>>> import numpy as np
>>> from numpy import linalg as LA
>>> np.set_printoptions(precision=2, suppress=True, linewidth=100, sign=" ")
>>> feats = np.load("x.npy")
>>> print(feats)
[[ 0.49 -0.07  0.49]
 [-0.07  0.01 -0.07]
 [ 0.49 -0.07  0.49]]
>>> # symmetric, so the eigenvalues are real
>>> round(np.trace(LA.pinv(feats) @ feats), 2)
np.float64(1.0)
>>> print(np.allclose(feats[:-1].T @ LA.lstsq(feats[:-1].T, feats[-1])[0], feats[-1]))
True
>>> print(feats @ LA.pinv(feats) @ feats)
[[ 0.49 -0.07  0.49]
 [-0.07  0.01 -0.07]
 [ 0.49 -0.07  0.49]]
>>> data = np.load("out11.npy")
>>> data
array([[-16.78,  -6.98,   8.35],
       [ 11.15,  16.46,   2.19],
       [-14.33,   3.7 ,  13.45],
       [  7.12,  17.67,   6.08],
       [ -6.16,  13.4 ,  13.5 ],
       [-14.59, -13.47,   2.41],
       [-16.7 ,  -7.81,   7.74],
       [-15.14, -12.61,   3.4 ],
       [ -2.19, -17.37,  -9.67],
       [ -7.98, -17.55,  -5.33],
       [ 16.8 ,   5.2 ,  -9.52],
       [-14.72,   2.91,  13.22],
       [ -9.69, -17.1 ,  -3.73],
       [ -0.73,  16.47,  11.33]])
>>> Ac = data - data.mean(axis=0)
>>> V = LA.svd(Ac)[2][:2]
>>> Y = Ac - Ac @ V.T @ V
>>> np.round(Y.std(axis=0), 2) + 0
array([ 0.,  0.,  0.])
>>> np.round(np.cov(Ac @ V.T, rowvar=False), 2) + 0
array([[ 246.94,    0.  ],
       [   0.  ,  127.83]])
>>> LA.norm(Y, axis=1).round(6).argmax()
np.int64(0)
>>> print((Ac @ V.T).std(axis=0))
[ 15.14  10.89]
>>> np.diag(V.T @ V)
array([ 0.71,  0.79,  0.5 ])
